$ python -q
>>> import numpy as np
>>> import numpy.linalg as la
>>> np.set_printoptions(precision=2, suppress=True, linewidth=120, floatmode="fixed")
>>> X = np.load("data.npy")
>>> X
array([[2, 0, 0, 0, 0],
       [1, 1, 0, 0, 0],
       [2, 0, 1, 0, 0],
       [2, 2, 1, 2, 0],
       [2, 1, 0, 0, 1]])
>>> Y = la.inv(X)
>>> X @ Y
array([[1.00, 0.00, 0.00, 0.00, 0.00],
       [0.00, 1.00, 0.00, 0.00, 0.00],
       [0.00, 0.00, 1.00, 0.00, 0.00],
       [0.00, 0.00, 0.00, 1.00, 0.00],
       [0.00, 0.00, 0.00, 0.00, 1.00]])
>>> la.inv(Y)
array([[ 2.00, -0.00, -0.00, -0.00, -0.00],
       [ 1.00,  1.00,  0.00,  0.00,  0.00],
       [ 2.00, -0.00,  1.00, -0.00, -0.00],
       [ 2.00,  2.00,  1.00,  2.00,  0.00],
       [ 2.00,  1.00,  0.00,  0.00,  1.00]])
>>> round(la.slogdet(X)[0], 2)
np.float64(1.0)
>>> Q, r_ = la.qr(X)
>>> np.allclose(r_.T @ r_, X.T @ X)
True
>>> np.round(Q @ r_, 2) + 0
array([[2.00, 0.00, 0.00, 0.00, 0.00],
       [1.00, 1.00, 0.00, 0.00, 0.00],
       [2.00, 0.00, 1.00, 0.00, 0.00],
       [2.00, 2.00, 1.00, 2.00, 0.00],
       [2.00, 1.00, 0.00, 0.00, 1.00]])
>>> round(float(abs(r_[0, 0])), 2), round(float(la.norm(X[:, 0])), 2)
(4.12, 4.12)
>>> np.round(Q.T @ Q, 2) + 0
array([[1.00, 0.00, 0.00, 0.00, 0.00],
       [0.00, 1.00, 0.00, 0.00, 0.00],
       [0.00, 0.00, 1.00, 0.00, 0.00],
       [0.00, 0.00, 0.00, 1.00, 0.00],
       [0.00, 0.00, 0.00, 0.00, 1.00]])
>>> vals, evecs = la.eig(X)
>>> X @ evecs[:, 0] - vals[0] * evecs[:, 0]
array([0.00, 0.00, 0.00, 0.00, 0.00])
